% python3 -q
>>> import numpy as np
>>> np.set_printoptions(precision=2, suppress=True, linewidth=100, floatmode="fixed")
>>> data = np.load("a.npy")
>>> data
array([[-0.32, -0.48, -0.60,  0.36, -0.36, -0.84, -0.64, -0.28],
       [-1.20, -1.80, -2.25,  1.35, -1.35, -3.15, -2.40, -1.05],
       [ 1.76,  2.64,  3.30, -1.98,  1.98,  4.62,  3.52,  1.54],
       [-0.24, -0.36, -0.45,  0.27, -0.27, -0.63, -0.48, -0.21],
       [ 0.00,  0.00,  0.00,  0.00,  0.00,  0.00,  0.00,  0.00],
       [-0.24, -0.36, -0.45,  0.27, -0.27, -0.63, -0.48, -0.21],
       [ 0.88,  1.32,  1.65, -0.99,  0.99,  2.31,  1.76,  0.77]])
>>> # null space of dimension 7
>>> left, sv, VT = np.linalg.svd(data)
>>> evecs = VT[:(sv > 1e-8).sum()]
>>> rng = np.random.default_rng(0)
>>> x0 = data[0] + -3 * data[2] + rng.integers(2) * np.eye(8)[6]
>>> x0
array([ -5.60,  -8.40, -10.50,   6.30,  -6.30, -14.70, -10.20,  -4.90])
>>> np.linalg.matrix_rank(np.vstack([data, x0]))
np.int64(2)
>>> np.allclose(data[:-1].T @ np.linalg.lstsq(data[:-1].T, data[-1])[0], data[-1])
True
>>> np.abs(np.diag(np.linalg.qr(data)[1])) > 1e-9
array([ True, False, False, False, False, False, False])
>>> try:
...     np.linalg.inv(data)
... except np.linalg.LinAlgError as e:
...     print("failed:", e)
... 
failed: Last 2 dimensions of the array must be square
>>> W1 = np.array([[3, 3, -4, -2, 5],
...     [-1, -1, -1, 0, 5],
...     [-2, 5, -4, -1, -1],
...     [-4, 4, -1, -4, -3],
...     [0, 2, 4, 4, -4],
...     [-1, -1, 0, -2, -5],
...     [-4, 0, -5, 3, -3],
...     [-3, -4, -2, 0, -2]])
>>> b = np.array([-2, 0, -3, 3, -2])
>>> act = np.maximum(data @ W1 + b, 0)
>>> (act > 0).mean(axis=0)
array([0.57, 0.29, 0.57, 0.86, 0.57])
>>> basis = np.array([[1, -5, 2], [3, 5, 0], [1, 0, 4], [2, 4, 5], [-4, 2, -2]])
>>> W1 @ basis
array([[-16,   2, -30],
       [-25,  10, -16],
       [ 11,  29, -23],
       [ 11,  18, -26],
       [ 34,  18,  44],
       [ 12, -18,  -2],
       [  9,  26,  -7],
       [ -9,  -9, -10]])
>>> (act @ basis).round(6).argmax(axis=1)
array([2, 2, 1, 2, 2, 2, 1])
>>> M = np.array([[2.02, 2.0, 2.0, 0.0, 3.0],
...     [2.0, 3.02, 2.0, 1.0, 2.0],
...     [3.0, 2.0, 2.02, 3.0, 3.0],
...     [1.0, 0.0, 1.0, 1.02, 2.0],
...     [2.0, 2.0, 2.0, 0.0, 3.02]])
>>> ang = np.radians(120)
>>> Rm = np.eye(5)
>>> Rm[0, 0] = Rm[4, 4] = np.cos(ang)
>>> Rm[0, 4], Rm[4, 0] = -np.sin(ang), np.sin(ang)
>>> Rm
array([[-0.50,  0.00,  0.00,  0.00, -0.87],
       [ 0.00,  1.00,  0.00,  0.00,  0.00],
       [ 0.00,  0.00,  1.00,  0.00,  0.00],
       [ 0.00,  0.00,  0.00,  1.00,  0.00],
       [ 0.87,  0.00,  0.00,  0.00, -0.50]])
>>> A2 = M @ Rm.T
>>> np.linalg.svd(M, compute_uv=False), np.linalg.svd(A2, compute_uv=False)
(array([9.87, 2.47, 1.71, 0.29, 0.01]), array([9.87, 2.47, 1.71, 0.29, 0.01]))
>>> np.allclose(np.linalg.norm(M, axis=1), np.linalg.norm(A2, axis=1))
True
>>> np.allclose(M @ M.T, A2 @ A2.T)
True
>>> np.round(np.linalg.det(Rm), 2), np.trace(Rm)
(np.float64(1.0), np.float64(2.0))
>>> np.abs(A2 - M).max(axis=0)
array([7.10, 0.00, 0.00, 0.00, 2.80])
>>> left, sv, VT = np.linalg.svd(M)
>>> np.argmax(sv[:-1] / (sv[1:] + 1e-6)) + 1
np.int64(4)
>>> sv
array([9.87, 2.47, 1.71, 0.29, 0.01])
>>> A2 = left[:, :4] @ np.diag(sv[:4]) @ VT[:4]
>>> round(float(np.linalg.norm(M - A2) / np.linalg.norm(M)), 2)
0.0
>>> A2 = np.linalg.inv(M)
>>> (np.abs(A2) > 1e-9).astype(int)
array([[1, 1, 1, 1, 1],
       [1, 1, 1, 1, 1],
       [1, 1, 1, 1, 1],
       [1, 1, 1, 1, 1],
       [1, 1, 1, 1, 1]])
>>> round(np.linalg.slogdet(M)[0], 2)
np.float64(-1.0)
>>> np.round(M @ A2, 2) + 0
array([[1.00, 0.00, 0.00, 0.00, 0.00],
       [0.00, 1.00, 0.00, 0.00, 0.00],
       [0.00, 0.00, 1.00, 0.00, 0.00],
       [0.00, 0.00, 0.00, 1.00, 0.00],
       [0.00, 0.00, 0.00, 0.00, 1.00]])
>>> np.round(np.linalg.det(M) * np.linalg.det(A2), 2)
np.float64(1.0)
>>> x0 = np.array([3, 0, 0, 0, 3])
>>> target = M @ x0
>>> b, lr = np.zeros(5), 1 / np.linalg.norm(M, 2) ** 2
>>> for i in range(40):
...     b -= lr * M.T @ (M @ b - target)
...     if i % 10 == 0: print(i, round(np.linalg.norm(M @ b - target), 2))
... 
0 3.1
10 2.32
20 1.76
30 1.35
>>> b
array([1.55, 0.42, 1.33, 0.54, 2.69])
>>> proj = np.triu(np.array([[6, 3, 5, 7, -8],
...     [7, 5, -7, -9, -9],
...     [-6, 4, 4, 9, 6],
...     [-1, 3, -4, -1, 1],
...     [2, 4, 1, 0, 5]]), 1) + np.eye(5)
>>> A2 = proj @ M @ np.linalg.inv(proj)
>>> np.round(np.trace(A2), 2), np.trace(M)
(np.float64(11.1), np.float64(11.1))
>>> np.linalg.matrix_rank(A2)
np.int64(5)
>>> mat = np.array([[2.23, -0.21, -0.09, -0.39, 0.07, -1.0],
...     [-0.21, 3.17, -0.42, 1.33, -0.91, 0.48],
...     [-0.09, -0.42, 3.62, 0.64, 0.57, -0.69],
...     [-0.39, 1.33, 0.64, 2.24, -0.18, 0.55],
...     [0.07, -0.91, 0.57, -0.18, 2.33, 0.81],
...     [-1.0, 0.48, -0.69, 0.55, 0.81, 3.41]])
>>> round(np.linalg.det(mat), 2)
np.float64(159.66)
>>> np.sort(np.abs(np.linalg.eigvals(mat)))
array([0.99, 1.00, 2.00, 3.99, 4.01, 5.00])
>>> np.allclose(mat, mat.T)
True
>>> np.linalg.determinant(mat)
Traceback (most recent call last):
  File "<python-input-56>", line 1, in <module>
    np.linalg.determinant(mat)
    ^^^^^^^^^^^^^^^^^^^^^
AttributeError: module 'numpy.linalg' has no attribute 'determinant'
>>> np.allclose(mat @ mat.T, mat.T @ mat)
True
>>> mat.inv()
Traceback (most recent call last):
  File "<python-input-58>", line 1, in <module>
    mat.inv()
    ^^^^^^^
AttributeError: 'numpy.ndarray' object has no attribute 'inv'
>>> L = np.linalg.cholesky(mat)
>>> np.diag(L) ** 2
array([2.23, 3.15, 3.56, 1.46, 2.00, 2.18])
>>> vals, evecs = np.linalg.eigh(mat)
>>> x0 = np.array([1, 1, 2, 1, 2, -1])
>>> evecs * np.maximum(vals, 0) @ evecs.T
array([[ 2.23, -0.21, -0.09, -0.39,  0.07, -1.00],
       [-0.21,  3.17, -0.42,  1.33, -0.91,  0.48],
       [-0.09, -0.42,  3.62,  0.64,  0.57, -0.69],
       [-0.39,  1.33,  0.64,  2.24, -0.18,  0.55],
       [ 0.07, -0.91,  0.57, -0.18,  2.33,  0.81],
       [-1.00,  0.48, -0.69,  0.55,  0.81,  3.41]])
>>> (np.sign(evecs[:, -1].round(6)) == np.sign(evecs[0, -1].round(6))).astype(int)
array([1, 0, 1, 0, 1, 0])
>>> x0 @ mat @ x0
np.float64(36.77)
>>> np.linalg.eigvalsh(mat[1:, 1:])
array([1.00, 1.20, 3.79, 4.00, 4.78])
>>> vals, evecs = np.linalg.eigh(mat)
>>> np.linalg.eigvalsh(mat @ mat)
array([ 0.99,  1.01,  3.98, 15.96, 16.07, 25.03])
>>> np.round(evecs.T @ mat @ evecs, 2) + 0
array([[0.99, 0.00, 0.00, 0.00, 0.00, 0.00],
       [0.00, 1.00, 0.00, 0.00, 0.00, 0.00],
       [0.00, 0.00, 2.00, 0.00, 0.00, 0.00],
       [0.00, 0.00, 0.00, 3.99, 0.00, 0.00],
       [0.00, 0.00, 0.00, 0.00, 4.01, 0.00],
       [0.00, 0.00, 0.00, 0.00, 0.00, 5.00]])
>>> (vals > 1e-8).sum(), (vals < -1e-8).sum()
(np.int64(6), np.int64(0))
>>> vals
array([0.99, 1.00, 2.00, 3.99, 4.01, 5.00])
>>> round(float(vals.sum()), 2), np.trace(mat)
(17.0, np.float64(17.0))
>>> np.unique(vals.round(6) + 0, return_counts=True)[1]
array([1, 1, 1, 1, 1, 1])
>>> np.linalg.svd(mat, compute_uv=False)
array([5.00, 4.01, 3.99, 2.00, 1.00, 0.99])
>>> np.count_nonzero(mat)
np.int64(36)
>>> mat.sum(axis=1)
array([0.61, 3.44, 3.63, 4.19, 2.69, 3.56])
>>> np.unravel_index(np.abs(mat).argmax(), mat.shape)
(np.int64(2), np.int64(2))
>>> mat.sum(axis=0)
array([0.61, 3.44, 3.63, 4.19, 2.69, 3.56])
>>> np.linalg.rank(mat)
Traceback (most recent call last):
  File "<python-input-79>", line 1, in <module>
    np.linalg.rank(mat)
    ^^^^^^^^^^^^^^
AttributeError: module 'numpy.linalg' has no attribute 'rank'
>>> mat.mean(axis=0)
array([0.10, 0.57, 0.61, 0.70, 0.45, 0.59])
>>> round(float(np.linalg.norm(mat)), 2)
7.94
>>> E = np.loadtxt("run15.csv", delimiter=",")
>>> E
array([[-1.55,  0.04, -1.51, -1.32,  1.33,  3.01, -0.68,  1.41,  0.57, -2.15,  0.57],
       [-3.10, -2.10,  0.66,  0.19,  0.82, -0.31, -1.59, -1.88, -0.73,  0.31, -1.75],
       [-1.24,  2.24, -2.04,  1.05,  1.14, -2.24, -1.36, -0.99,  0.13, -0.36,  1.98],
       [-0.31, -1.66, -3.25,  0.74, -1.75,  0.66,  0.09,  0.04,  1.51,  2.29,  0.10],
       [-1.24,  0.79,  0.76,  1.63, -0.79,  1.17,  2.63, -2.36,  1.84, -1.28,  0.30],
       [-0.78, -0.43,  0.18,  1.48,  0.58, -1.99,  0.46,  2.80,  2.27, -1.10, -1.81],
       [-2.17,  1.43,  0.28, -3.40, -0.88, -1.08,  1.44,  0.46,  0.66,  1.38, -0.18],
       [ 1.71, -0.57, -2.11, -1.83,  0.45, -1.23,  0.72, -1.92,  0.31, -2.00, -1.99],
       [-0.31, -1.30,  0.67, -0.68, -3.32, -1.03, -1.51,  0.09,  0.34, -2.28,  1.62],
       [ 0.78, -2.10,  1.10, -1.11,  2.24, -0.57,  0.08, -0.66,  2.42,  0.68,  2.34],
       [-0.93, -1.90, -0.88,  0.38,  0.52, -0.98,  2.85,  0.87, -2.61, -0.66,  1.50]])
>>> x0 = np.array([0, -1, -2, -1, 0, 2, -1, -2, 2, 1, 1])
>>> (E @ x0).argmax()
np.int64(3)
>>> E @ (2 * x0)
array([ 15.49,   4.80,   3.04,  27.99,   6.39, -19.60,  -1.18,   7.82,  -0.14,  17.92, -15.34])
>>> E @ x0
array([ 7.75,  2.40,  1.52, 14.00,  3.19, -9.80, -0.59,  3.91, -0.07,  8.96, -7.67])
>>> E @ np.ones(11)
array([-0.30, -9.47, -1.69, -1.53,  3.45,  1.66, -2.05, -8.46, -7.70,  5.19, -1.84])
>>> G = E.T @ E
>>> np.linalg.eigvalsh(G)[::-1]
array([25.00, 25.00, 25.00, 25.00, 25.00, 25.00, 25.00, 25.00, 25.00, 25.00, 25.00])
>>> np.diag(G)
array([25.00, 25.00, 25.00, 25.00, 25.00, 25.00, 25.00, 25.00, 25.00, 25.00, 25.00])
>>> np.allclose(G, G.T)
True
>>> (E @ E.T).shape
(11, 11)
>>> left, sv, VT = np.linalg.svd(E, full_matrices=False)
>>> np.allclose(left * sv @ VT, E)
True
>>> np.round(left.T @ E @ VT.T, 2) + 0
array([[5.00, 0.00, 0.00, 0.00, 0.00, 0.00, 0.00, 0.00, 0.00, 0.00, 0.00],
       [0.00, 5.00, 0.00, 0.00, 0.00, 0.00, 0.00, 0.00, 0.00, 0.00, 0.00],
       [0.00, 0.00, 5.00, 0.00, 0.00, 0.00, 0.00, 0.00, 0.00, 0.00, 0.00],
       [0.00, 0.00, 0.00, 5.00, 0.00, 0.00, 0.00, 0.00, 0.00, 0.00, 0.00],
       [0.00, 0.00, 0.00, 0.00, 5.00, 0.00, 0.00, 0.00, 0.00, 0.00, 0.00],
       [0.00, 0.00, 0.00, 0.00, 0.00, 5.00, 0.00, 0.00, 0.00, 0.00, 0.00],
       [0.00, 0.00, 0.00, 0.00, 0.00, 0.00, 5.00, 0.00, 0.00, 0.00, 0.00],
       [0.00, 0.00, 0.00, 0.00, 0.00, 0.00, 0.00, 5.00, 0.00, 0.00, 0.00],
       [0.00, 0.00, 0.00, 0.00, 0.00, 0.00, 0.00, 0.00, 5.00, 0.00, 0.00],
       [0.00, 0.00, 0.00, 0.00, 0.00, 0.00, 0.00, 0.00, 0.00, 5.00, 0.00],
       [0.00, 0.00, 0.00, 0.00, 0.00, 0.00, 0.00, 0.00, 0.00, 0.00, 5.00]])
>>> np.round(left.T @ left, 2) + 0
array([[1.00, 0.00, 0.00, 0.00, 0.00, 0.00, 0.00, 0.00, 0.00, 0.00, 0.00],
       [0.00, 1.00, 0.00, 0.00, 0.00, 0.00, 0.00, 0.00, 0.00, 0.00, 0.00],
       [0.00, 0.00, 1.00, 0.00, 0.00, 0.00, 0.00, 0.00, 0.00, 0.00, 0.00],
       [0.00, 0.00, 0.00, 1.00, 0.00, 0.00, 0.00, 0.00, 0.00, 0.00, 0.00],
       [0.00, 0.00, 0.00, 0.00, 1.00, 0.00, 0.00, 0.00, 0.00, 0.00, 0.00],
       [0.00, 0.00, 0.00, 0.00, 0.00, 1.00, 0.00, 0.00, 0.00, 0.00, 0.00],
       [0.00, 0.00, 0.00, 0.00, 0.00, 0.00, 1.00, 0.00, 0.00, 0.00, 0.00],
       [0.00, 0.00, 0.00, 0.00, 0.00, 0.00, 0.00, 1.00, 0.00, 0.00, 0.00],
       [0.00, 0.00, 0.00, 0.00, 0.00, 0.00, 0.00, 0.00, 1.00, 0.00, 0.00],
       [0.00, 0.00, 0.00, 0.00, 0.00, 0.00, 0.00, 0.00, 0.00, 1.00, 0.00],
       [0.00, 0.00, 0.00, 0.00, 0.00, 0.00, 0.00, 0.00, 0.00, 0.00, 1.00]])
>>> (sv > 1e-8).sum()
np.int64(11)
>>> np.cumsum(sv ** 2) / np.sum(sv ** 2)
array([0.09, 0.18, 0.27, 0.36, 0.45, 0.55, 0.64, 0.73, 0.82, 0.91, 1.00])
>>> round(float(np.trace(E)), 2)
-5.68
>>> np.allclose(E @ E.T, E.T @ E)
True
>>> assert E == E.T
Traceback (most recent call last):
  File "<python-input-102>", line 1, in <module>
    assert E == E.T
           ^^^^^^^^
ValueError: The truth value of an array with more than one element is ambiguous. Use a.any() or a.all()
>>> np.allclose(E, E.T)
False
>>> x0 = np.array([2, 1, 2, 2, 0, 0, 3, 2, 2, 3, 2])
>>> target = E @ x0
>>> target
array([-12.15, -19.14,  -5.16,   3.15,   6.69,   5.94,   1.21, -16.07,  -9.21,   9.92,   1.33])
>>> np.round(np.linalg.solve(E, target), 2) + 0
array([2.00, 1.00, 2.00, 2.00, 0.00, 0.00, 3.00, 2.00, 2.00, 3.00, 2.00])
>>> np.round(np.linalg.solve(E, target + E[:, 10]), 2) + 0
array([2.00, 1.00, 2.00, 2.00, 0.00, 0.00, 3.00, 2.00, 2.00, 3.00, 3.00])
>>> np.round(np.linalg.solve(E.T, E[5]), 2) + 0
array([0.00, 0.00, 0.00, 0.00, 0.00, 1.00, 0.00, 0.00, 0.00, 0.00, 0.00])
>>> W0 = np.loadtxt("layer18.csv", delimiter=",")
>>> W0
array([[ -7.35,  -4.37,  -2.06,  -2.81,  -0.42,  -3.48,  -5.04,   0.19,   0.94],
       [ -1.45,  -2.21,  -3.94,   2.39,  -1.69,  -0.89,  -1.34,   2.04,  -0.94],
       [  3.14,   0.92,   1.66,   0.63,   3.13,  -0.15,   2.64,   4.84,   4.66],
       [ -3.03,  -4.59,  -1.72,  -5.76,   5.41,   3.45,   2.75,   8.29,   1.28],
       [ -3.93,  -9.07,  -0.49,  -1.41,   0.46,  -3.03,  -1.07,   2.05,   2.51],
       [ -8.25,  -8.94,   0.04,  -0.93,  -2.90,  -8.35,  -7.26,  -3.83,   3.04],
       [ -1.24,  -2.96,  -2.21,   0.56,   0.28,  -0.59,  -0.17,   3.23,   0.79],
       [  2.36,   0.23,   1.02,   3.69,  -0.45,  -3.35,  -0.29,   1.01,   4.02],
       [ -1.06,  -2.56,  -0.61,  -1.29,   2.25,  -0.16,   0.72,   4.35,   2.39],
       [ -3.23,  -1.69,  -2.73,   1.78,  -2.27,  -3.28,  -3.83,  -0.25,   0.27],
       [-14.65,  -9.76,  -2.22,  -4.02,  -4.07,  -9.40, -11.85,  -5.87,   0.78],
       [  3.74,   0.64,   1.35,   3.82,   0.34,  -2.43,   1.12,   2.14,   4.35],
       [  4.14,  -1.19,  -0.68,   5.41,  -0.98,  -1.59,   1.78,   2.49,   2.32],
       [  0.84,   1.14,  -2.01,   1.22,   1.01,   0.63,   0.73,   4.13,   0.99]])
>>> # null space of dimension 4
>>> A2 = W0 / np.sqrt((W0 ** 2).mean(axis=1, keepdims=True))
>>> np.linalg.matrix_rank(W0 - W0.mean(axis=1, keepdims=True))
np.int64(5)
>>> A2[5]
array([-1.42, -1.54,  0.01, -0.16, -0.50, -1.44, -1.25, -0.66,  0.52])
